>>> import numpy as np
>>> np.set_printoptions(suppress=True, linewidth=140)
>>> def rnd(a):
...     return np.round(a, 3) + 0
... 
>>> X = np.loadtxt("dump.csv", delimiter=",")
>>> print(rnd(X))
[[ 18.551  -3.729   6.476]
 [-19.627   3.723   0.961]
 [-12.008   2.743 -15.757]
 [-13.681   2.203  14.421]
 [-19.051   3.498   4.98 ]
 [ 18.276  -3.28   -7.431]
 [-14.771   2.445  13.261]
 [ -1.427  -0.295  19.947]
 [-14.237   2.326  13.853]
 [ 19.567  -3.786   1.674]
 [-11.481   1.73   16.285]
 [  6.88   -1.846  18.689]
 [-11.02    2.575 -16.49 ]
 [ -2.358  -0.115  19.86 ]
 [ 16.919  -3.519  10.068]
 [ -3.79    1.282 -19.596]
 [ 14.301  -2.34  -13.784]
 [-11.398   2.639 -16.221]
 [ 17.883  -3.178  -8.373]
 [ 19.494  -3.792   2.372]
 [ 17.848  -3.645   8.255]
 [ -1.322   0.82  -19.939]
 [  0.392  -0.644  19.986]
 [-17.482   3.078   9.215]
 [ 13.619  -3.01   14.334]
 [  9.262  -1.266 -17.681]
 [-12.942   2.043  15.111]]
>>> B = X / np.sqrt((X ** 2).mean(axis=1, keepdims=True))
>>> print(rnd(B[9]))
[ 1.695 -0.328  0.145]
>>> print(np.linalg.matrix_rank(X - X.mean(axis=1, keepdims=True)))
2
>>> dist = np.linalg.norm(X[:, None] - X[None], axis=-1)
>>> print(np.linalg.matrix_rank(dist ** 2))
3
>>> print(dist.shape)
(27, 27)
>>> print((dist + 1e9 * np.eye(27)).round(6).argmin(axis=1))
[20  4 17  8  1 18  8 13  3 19 26 22 17  7 20 21 25 12  5  9  0 15  7  4 14 16  3]
>>> print(np.flatnonzero(dist[25] < dist.mean() / 2))
[16 21 25]
>>> print(rnd(np.linalg.norm(X, axis=1)))
[20. 20. 20. 20. 20. 20. 20. 20. 20. 20. 20. 20. 20. 20. 20. 20. 20. 20. 20. 20. 20. 20. 20. 20. 20. 20. 20.]
>>> print(dist.mean(axis=1).argmax())
21
>>> B = np.array([[2.1], [-1.4], [-0.5]])
>>> W2 = np.array([[0.6, -0.2, 0.9, -0.1]])
>>> data = B @ W2
>>> print(rnd(data))
[[ 1.26 -0.42  1.89 -0.21]
 [-0.84  0.28 -1.26  0.14]
 [-0.3   0.1  -0.45  0.05]]
>>> x0 = np.array([-2, -2, 2, 0])
>>> print(rnd(data @ np.ones(4)))
[ 2.52 -1.68 -0.6 ]
>>> print(rnd(np.einsum("ij,j->i", data, x0)))
[ 2.1 -1.4 -0.5]
>>> print((data @ x0).argmax())
0
>>> print(rnd((data * x0).sum(axis=1)))
[ 2.1 -1.4 -0.5]
>>> print(rnd(data @ (2 * x0)))
[ 4.2 -2.8 -1. ]
>>> rk = np.linalg.matrix_rank(data)
>>> print(rk)
1
>>> null = np.linalg.svd(data)[2][rk:].T
>>> print(np.linalg.matrix_rank(data.T @ data), np.linalg.matrix_rank(data @ data.T))
1 1
>>> print([int(np.linalg.matrix_rank(data[:i])) for i in range(1, len(data) + 1)])
[1, 1, 1]
>>> print([int(np.linalg.matrix_rank(data[:, :j + 1])) for j in range(4)])
[1, 1, 1, 1]
>>> print(rnd(null @ null.T))
[[ 0.705  0.098 -0.443  0.049]
 [ 0.098  0.967  0.148 -0.016]
 [-0.443  0.148  0.336  0.074]
 [ 0.049 -0.016  0.074  0.992]]
>>> B = np.array([[1]])
>>> W2 = np.array([[-7, 8, 3], [-3, 4, -7], [0, 4, 2]])
>>> m1 = np.block([[B, np.array([[0, -3, 1]])], [np.zeros((3, 1)), W2]])
>>> print(m1)
[[ 1.  0. -3.  1.]
 [ 0. -7.  8.  3.]
 [ 0. -3.  4. -7.]
 [ 0.  0.  4.  2.]]
>>> B = m1 / np.sqrt((m1 ** 2).mean(axis=1, keepdims=True))
>>> print(np.linalg.matrix_rank(B) == np.linalg.matrix_rank(m1))
True
>>> hat = np.triu(np.array([[-1, 1, 3, 3], [1, -2, 0, 1], [2, 1, 0, 3], [-2, -2, 0, -2]]), 1) + np.eye(4)
>>> B = hat @ m1 @ np.linalg.inv(hat)
>>> print(rnd(np.poly(B)))
[   1.    0.   17.  222. -240.]
>>> W0 = np.array([[0, 0, 1, 0, 0], [2, 0, 2, 0, 0], [0, -2, 3, 0, -2]])
>>> # column 4 repeats column 1
>>> Uu, sv, vt = np.linalg.svd(W0, full_matrices=False)
>>> print(np.abs(Uu[:, 0]).round(6).argmax())
2
>>> print(rnd(np.abs(vt[0])))
[0.196 0.386 0.814 0.    0.386]
>>> print(rnd(np.cumsum(sv ** 2) / np.sum(sv ** 2)))
[0.794 0.988 1.   ]
>>> print(Uu.shape, sv.shape, vt.shape)
(3, 3) (3,) (3, 5)
>>> print(rnd(Uu.T @ Uu))
[[1. 0. 0.]
 [0. 1. 0.]
 [0. 0. 1.]]
>>> f = np.array([0, -2, -1, 2])
>>> feats = f[np.abs(np.subtract.outer(np.arange(4), np.arange(4)))]
>>> print(feats)
[[ 0 -2 -1  2]
 [-2  0 -2 -1]
 [-1 -2  0 -2]
 [ 2 -1 -2  0]]
>>> # equal to its transpose
>>> B = np.array([[-1, -3, 0], [0, -3, -2], [1, -3, -3], [-1, 2, -1]])
>>> print(np.einsum("ik,kj->ij", feats, B))
[[-3 13  5]
 [ 1 10  7]
 [ 3  5  6]
 [-4  3  8]]
>>> print(np.vstack([feats, B.T]).shape)
(7, 4)
>>> print(B.T @ feats.T)
[[-3  1  3 -4]
 [13 10  5  3]
 [ 5  7  6  8]]
>>> print(feats @ B)
[[-3 13  5]
 [ 1 10  7]
 [ 3  5  6]
 [-4  3  8]]
>>> print(np.linalg.matrix_rank(np.vstack([feats, B.T])))
4
>>> print(np.einsum("ij,ij->i", feats, feats))
[9 9 9 9]
>>> print(np.abs(feats).max())
2
>>> print(np.linalg.matrix_rank(feats))
4
>>> print(feats.sum(axis=1))
[-1 -5 -5 -1]
>>> print(feats.sum(axis=0))
[-1 -5 -5 -1]
>>> print(feats.shape)
(4, 4)
>>> print(np.unravel_index(np.abs(feats).argmax(), feats.shape))
(np.int64(0), np.int64(1))
>>> print(np.count_nonzero(feats))
12
